In [1]: import numpy as np

In [2]: from numpy import linalg as LA

In [3]: np.set_printoptions(suppress=True, linewidth=120)

In [4]: feats = 5 * np.eye(5) + np.eye(5, k=1)

In [5]: feats
Out[5]: 
array([[5., 1., 0., 0., 0.],
       [0., 5., 1., 0., 0.],
       [0., 0., 5., 1., 0.],
       [0., 0., 0., 5., 1.],
       [0., 0., 0., 0., 5.]])

In [6]: # triangular, det is the product of the diagonal

In [7]: evals, V = LA.eig(feats)

In [8]: feats @ V[:, 0] - evals[0] * V[:, 0]
Out[8]: array([0., 0., 0., 0., 0.])

In [9]: np.prod(evals)
Out[9]: np.float64(3125.0)

In [10]: Uu, sv = LA.svd(feats)
ValueError: too many values to unpack (expected 2)


In [11]: Uu, sv, vt = LA.svd(feats, full_matrices=False)

In [12]: Uu.shape, sv.shape, vt.shape
Out[12]: ((5, 5), (5,), (5, 5))

In [13]: (sv > 1e-8).sum()
Out[13]: np.int64(5)

In [14]: other = LA.invert(feats)
AttributeError: module 'numpy.linalg' has no attribute 'invert'


In [15]: other = LA.inv(feats)

In [16]: np.round(LA.cond(feats), 3)
Out[16]: np.float64(1.416)

In [17]: np.round(LA.det(feats) * other, 3)
Out[17]: 
array([[ 625., -125.,   25.,   -5.,    1.],
       [   0.,  625., -125.,   25.,   -5.],
       [   0.,    0.,  625., -125.,   25.],
       [   0.,    0.,    0.,  625., -125.],
       [   0.,    0.,    0.,    0.,  625.]])

In [18]: np.round(LA.det(feats) * LA.det(other), 3)
Out[18]: np.float64(1.0)

In [19]: np.round(feats @ other, 3) + 0
Out[19]: 
array([[1., 0., 0., 0., 0.],
       [0., 1., 0., 0., 0.],
       [0., 0., 1., 0., 0.],
       [0., 0., 0., 1., 0.],
       [0., 0., 0., 0., 1.]])

In [20]: other.round(3) + 0
Out[20]: 
array([[ 0.2  , -0.04 ,  0.008, -0.002,  0.   ],
       [ 0.   ,  0.2  , -0.04 ,  0.008, -0.002],
       [ 0.   ,  0.   ,  0.2  , -0.04 ,  0.008],
       [ 0.   ,  0.   ,  0.   ,  0.2  , -0.04 ],
       [ 0.   ,  0.   ,  0.   ,  0.   ,  0.2  ]])

In [21]: other = feats / LA.norm(feats, axis=1, keepdims=True)

In [22]: G = other @ other.T

In [23]: np.round(LA.norm(other, axis=1), 3)
Out[23]: array([1., 1., 1., 1., 1.])

In [24]: (np.abs(G) > 0.9).astype(int)
Out[24]: 
array([[1, 0, 0, 0, 0],
       [0, 1, 0, 0, 0],
       [0, 0, 1, 0, 0],
       [0, 0, 0, 1, 0],
       [0, 0, 0, 0, 1]])

In [25]: np.argwhere(np.triu(np.abs(G) > 0.95, 1))
Out[25]: array([], shape=(0, 2), dtype=int64)

In [26]: G.round(3)
Out[26]: 
array([[1.   , 0.192, 0.   , 0.   , 0.   ],
       [0.192, 1.   , 0.192, 0.   , 0.   ],
       [0.   , 0.192, 1.   , 0.192, 0.   ],
       [0.   , 0.   , 0.192, 1.   , 0.196],
       [0.   , 0.   , 0.   , 0.196, 1.   ]])

In [27]: np.round(np.degrees(np.arccos(np.clip(G[4, 3], -1, 1))), 3)
Out[27]: np.float64(78.69)

In [28]: round(float(np.trace(G)), 3)
Out[28]: 5.0

In [29]: np.round(G @ G, 3)
Out[29]: 
array([[1.037, 0.385, 0.037, 0.   , 0.   ],
       [0.385, 1.074, 0.385, 0.037, 0.   ],
       [0.037, 0.385, 1.074, 0.385, 0.038],
       [0.   , 0.037, 0.385, 1.075, 0.392],
       [0.   , 0.   , 0.038, 0.392, 1.038]])

In [30]: K = np.load("layer0.npy")

In [31]: K.round(3)
Out[31]: 
array([[ 0.829, -0.318, -0.269, -0.366, -0.073],
       [-0.318,  0.41 , -0.499, -0.681, -0.136],
       [-0.269, -0.499,  0.578, -0.576, -0.115],
       [-0.366, -0.681, -0.576,  0.215, -0.157],
       [-0.073, -0.136, -0.115, -0.157,  0.969]])

In [32]: LA.cholesky(K)
LinAlgError: Matrix is not positive definite


In [33]: round(LA.eigvalsh(K).min(), 3)
Out[33]: np.float64(-1.0)

In [34]: other = K / np.sqrt((K ** 2).mean(axis=1, keepdims=True))

In [35]: other[0].round(3)
Out[35]: array([ 1.854, -0.71 , -0.601, -0.82 , -0.164])

In [36]: np.round(LA.norm(other, axis=1), 3)
Out[36]: array([2.236, 2.236, 2.236, 2.236, 2.236])

In [37]: vec = np.array([0, 0, 0, 1, 2])

In [38]: np.sign((K @ vec).round(6))
Out[38]: array([-1., -1., -1., -1.,  1.])

In [39]: np.round(np.einsum("ij,j->i", K, vec), 3)
Out[39]: array([-0.513, -0.953, -0.806, -0.099,  1.78 ])

In [40]: np.round(K @ vec, 3)
Out[40]: array([-0.513, -0.953, -0.806, -0.099,  1.78 ])

In [41]: np.round((K * vec).sum(axis=1), 3)
Out[41]: array([-0.513, -0.953, -0.806, -0.099,  1.78 ])

In [42]: np.round(np.sort(np.abs(LA.eigvals(K))), 3)
Out[42]: array([1., 1., 1., 1., 1.])

In [43]: LA.determinant(K)
AttributeError: module 'numpy.linalg' has no attribute 'determinant'


In [44]: np.round(LA.matrix_power(K, 3), 3)
Out[44]: 
array([[ 0.829, -0.318, -0.269, -0.366, -0.073],
       [-0.318,  0.41 , -0.499, -0.681, -0.136],
       [-0.269, -0.499,  0.578, -0.576, -0.115],
       [-0.366, -0.681, -0.576,  0.215, -0.157],
       [-0.073, -0.136, -0.115, -0.157,  0.969]])

In [45]: np.round(LA.det(K), 3)
Out[45]: np.float64(-1.0)

In [46]: np.trace(K)
Out[46]: np.float64(3.0)

In [47]: round(np.abs(LA.eigvals(K)).max(), 3)
Out[47]: np.float64(1.0)

In [48]: assert K == K.T
ValueError: The truth value of an array with more than one element is ambiguous. Use a.any() or a.all()


In [49]: W0 = np.load("out6.npy")

In [50]: W0
Out[50]: 
array([[-1.6, -0.2],
       [-0.1, -1.2],
       [ 0.2, -1.7],
       [-0.3,  1. ],
       [-0.4, -0.1],
       [ 0.5,  0. ]])

In [51]: vec = np.array([-1, 2])

In [52]: rhs = W0 @ vec

In [53]: beta, lr = np.zeros(2), 1 / LA.norm(W0, 2) ** 2

In [54]: for i in range(6):
    ...:     beta -= lr * W0.T @ (W0 @ beta - rhs)
    ...:     if i % 1 == 0: print(i, round(LA.norm(W0 @ beta - rhs), 3))
    ...: 
0 0.642
1 0.273
2 0.116
3 0.049
4 0.021
5 0.009

In [55]: round(float(LA.cond(W0)), 3)
Out[55]: 1.319

In [56]: beta.round(3)
Out[56]: array([-0.995,  2.   ])

In [57]: hat = W0 @ LA.solve(W0.T @ W0, W0.T)

In [58]: np.round(np.diag(hat), 3)
Out[58]: array([0.838, 0.274, 0.544, 0.209, 0.054, 0.081])

In [59]: round(np.trace(hat), 3)
Out[59]: np.float64(2.0)

In [60]: np.round(LA.eigvalsh(hat), 3) + 0
Out[60]: array([0., 0., 0., 0., 1., 1.])

In [61]: np.round((np.eye(6) - hat) @ W0, 3) + 0
Out[61]: 
array([[0., 0.],
       [0., 0.],
       [0., 0.],
       [0., 0.],
       [0., 0.],
       [0., 0.]])

In [62]: np.round(hat @ W0[:, 1], 3) + 0
Out[62]: array([-0.2, -1.2, -1.7,  1. , -0.1,  0. ])

In [63]: np.round(W0.mean(axis=0), 3)
Out[63]: array([-0.283, -0.367])

In [64]: np.round(W0 - W0[0], 3)
Out[64]: 
array([[ 0. ,  0. ],
       [ 1.5, -1. ],
       [ 1.8, -1.5],
       [ 1.3,  1.2],
       [ 1.2,  0.1],
       [ 2.1,  0.2]])

In [65]: np.unravel_index(np.abs(W0).argmax(), W0.shape)
Out[65]: (np.int64(2), np.int64(1))

In [66]: round(LA.norm(W0), 3)
Out[66]: np.float64(2.914)

In [67]: W0.sum(axis=1)
Out[67]: array([-1.8, -1.3, -1.5,  0.7, -0.5,  0.5])

In [68]: np.abs(W0).max()
Out[68]: np.float64(1.7)

In [69]: other = K / LA.norm(K, axis=1, keepdims=True)

In [70]: G = other @ other.T

In [71]: G[0].round(3) + 0
Out[71]: array([1., 0., 0., 0., 0.])

In [72]: (np.abs(G) > 0.9).astype(int)
Out[72]: 
array([[1, 0, 0, 0, 0],
       [0, 1, 0, 0, 0],
       [0, 0, 1, 0, 0],
       [0, 0, 0, 1, 0],
       [0, 0, 0, 0, 1]])

In [73]: M = np.loadtxt("dump.csv", delimiter=",")

In [74]: M
Out[74]: 
array([[ 1.661, -0.057, -3.176],
       [ 1.914, -0.659, -2.09 ],
       [ 0.029, -2.494, -1.472],
       [ 1.311,  1.062, -0.351],
       [-1.165,  0.735,  5.069],
       [ 1.136,  1.518, -3.546],
       [ 1.815, -1.999, -5.122],
       [-0.558,  0.834, -0.031],
       [ 0.368,  0.118, -3.382],
       [ 1.954, -0.548, -3.627],
       [ 0.251, -0.973,  2.176],
       [ 1.18 ,  0.07 , -2.85 ],
       [ 0.503,  0.615, -1.964]])

In [75]: idx = M[:, 2] > np.median(M[:, 2])

In [76]: f = M[idx].mean(axis=0) - M[~idx].mean(axis=0)

In [77]: round((((M - M.mean(axis=0)) @ f > 0) == idx).mean(), 3)
Out[77]: np.float64(0.923)

In [78]: vec = np.array([2, 0, 0])

In [79]: rhs = M @ vec

In [80]: np.round(LA.solve(M.T @ M, M.T @ rhs), 3) + 0
Out[80]: array([2., 0., 0.])

In [81]: np.round(LA.lstsq(M, rhs)[0], 3) + 0
Out[81]: array([2., 0., 0.])

In [82]: rng = np.random.default_rng(427)

In [83]: rhs = rhs + 0.3 * rng.normal(size=13)

In [84]: rhs.round(3)
Out[84]: array([ 3.439,  3.049,  0.234,  2.774, -2.938,  2.038,  3.921, -1.015,  0.819,  3.793,  0.301,  1.862,  1.162])

In [85]: beta, *_ = LA.lstsq(M, rhs)

In [86]: np.round(M.T @ (rhs - M @ beta), 3) + 0
Out[86]: array([0., 0., 0.])

In [87]: beta.round(3)
Out[87]: array([ 1.742, -0.04 , -0.099])

In [88]: [round(float(LA.norm(LA.solve(M.T @ M + lam * np.eye(3), M.T @ rhs))), 2) for lam in (0, 1, 10, 100)]
Out[88]: [1.75, 1.52, 0.85, 0.4]

In [89]: cen = M - M.mean(axis=0)

In [90]: V = LA.svd(cen)[2][:1]

In [91]: other = cen - cen @ V.T @ V

In [92]: np.round(other.std(axis=0), 3)
Out[92]: array([0.57 , 1.093, 0.204])

In [93]: np.round(np.diag(V.T @ V), 3)
Out[93]: array([0.076, 0.012, 0.912])

In [94]: np.round((cen @ V.T).std(axis=0), 3)
Out[94]: array([2.757])

In [95]: def softmax(z):
    ...:     e = np.exp(z - z.max(axis=-1, keepdims=True))
    ...:     return e / e.sum(axis=-1, keepdims=True)
    ...: 

In [96]: np.round(softmax(M[10]), 3)
Out[96]: array([0.123, 0.036, 0.841])

In [97]: np.round(softmax(10 * M[10]), 3) + 0
Out[97]: array([0., 0., 1.])

In [98]: att = M @ M.T / np.sqrt(3)

In [99]: softmax(att).round(6).argmax(axis=1)
Out[99]: array([6, 6, 6, 5, 4, 6, 6, 4, 6, 6, 4, 6, 6])

In [100]: W2 = M[[6, 11]].astype(float)

In [101]: for _ in range(4):
     ...:     idx = LA.norm(M[:, None] - W2, axis=-1).argmin(axis=1)
     ...:     W2 = np.array([M[idx == j].mean(axis=0) for j in range(2)])
     ...: 

In [102]: idx
Out[102]: array([0, 0, 1, 1, 1, 0, 0, 1, 0, 0, 1, 0, 1])

In [103]: np.bincount(idx)
Out[103]: array([7, 6])

In [104]: np.abs(W2[1] - W2[0]).argmax()
Out[104]: np.int64(2)

In [105]: J = np.loadtxt("block4.csv", delimiter=",")

In [106]: J.round(3)
Out[106]: 
array([[ 0.753, -0.072, -0.065, -0.113, -0.125,  0.385],
       [-0.072,  0.297,  0.356,  0.213, -0.157,  0.081],
       [-0.065,  0.356,  0.441,  0.288, -0.094,  0.153],
       [-0.113,  0.213,  0.288,  0.247,  0.159,  0.14 ],
       [-0.125, -0.157, -0.094,  0.159,  0.866,  0.203],
       [ 0.385,  0.081,  0.153,  0.14 ,  0.203,  0.395]])

In [107]: # equal to its transpose

In [108]: np.allclose(J @ J.T, J.T @ J)
Out[108]: True

In [109]: np.round(LA.matrix_power(J, 4), 3)
Out[109]: 
array([[ 0.753, -0.072, -0.065, -0.113, -0.125,  0.385],
       [-0.072,  0.297,  0.356,  0.213, -0.157,  0.081],
       [-0.065,  0.356,  0.441,  0.288, -0.094,  0.153],
       [-0.113,  0.213,  0.288,  0.247,  0.159,  0.14 ],
       [-0.125, -0.157, -0.094,  0.159,  0.866,  0.203],
       [ 0.385,  0.081,  0.153,  0.14 ,  0.203,  0.395]])

In [110]: J.inv()
AttributeError: 'numpy.ndarray' object has no attribute 'inv'


In [111]: np.round((J + J.T) / 2, 3)
Out[111]: 
array([[ 0.753, -0.072, -0.065, -0.113, -0.125,  0.385],
       [-0.072,  0.297,  0.356,  0.213, -0.157,  0.081],
       [-0.065,  0.356,  0.441,  0.288, -0.094,  0.153],
       [-0.113,  0.213,  0.288,  0.247,  0.159,  0.14 ],
       [-0.125, -0.157, -0.094,  0.159,  0.866,  0.203],
       [ 0.385,  0.081,  0.153,  0.14 ,  0.203,  0.395]])

In [112]: np.round(np.sort(np.abs(LA.eigvals(J))), 3) + 0
Out[112]: array([0., 0., 0., 1., 1., 1.])

In [113]: np.round(J @ J, 3)
Out[113]: 
array([[ 0.753, -0.072, -0.065, -0.113, -0.125,  0.385],
       [-0.072,  0.297,  0.356,  0.213, -0.157,  0.081],
       [-0.065,  0.356,  0.441,  0.288, -0.094,  0.153],
       [-0.113,  0.213,  0.288,  0.247,  0.159,  0.14 ],
       [-0.125, -0.157, -0.094,  0.159,  0.866,  0.203],
       [ 0.385,  0.081,  0.153,  0.14 ,  0.203,  0.395]])

In [114]: LA.determinant(J)
AttributeError: module 'numpy.linalg' has no attribute 'determinant'
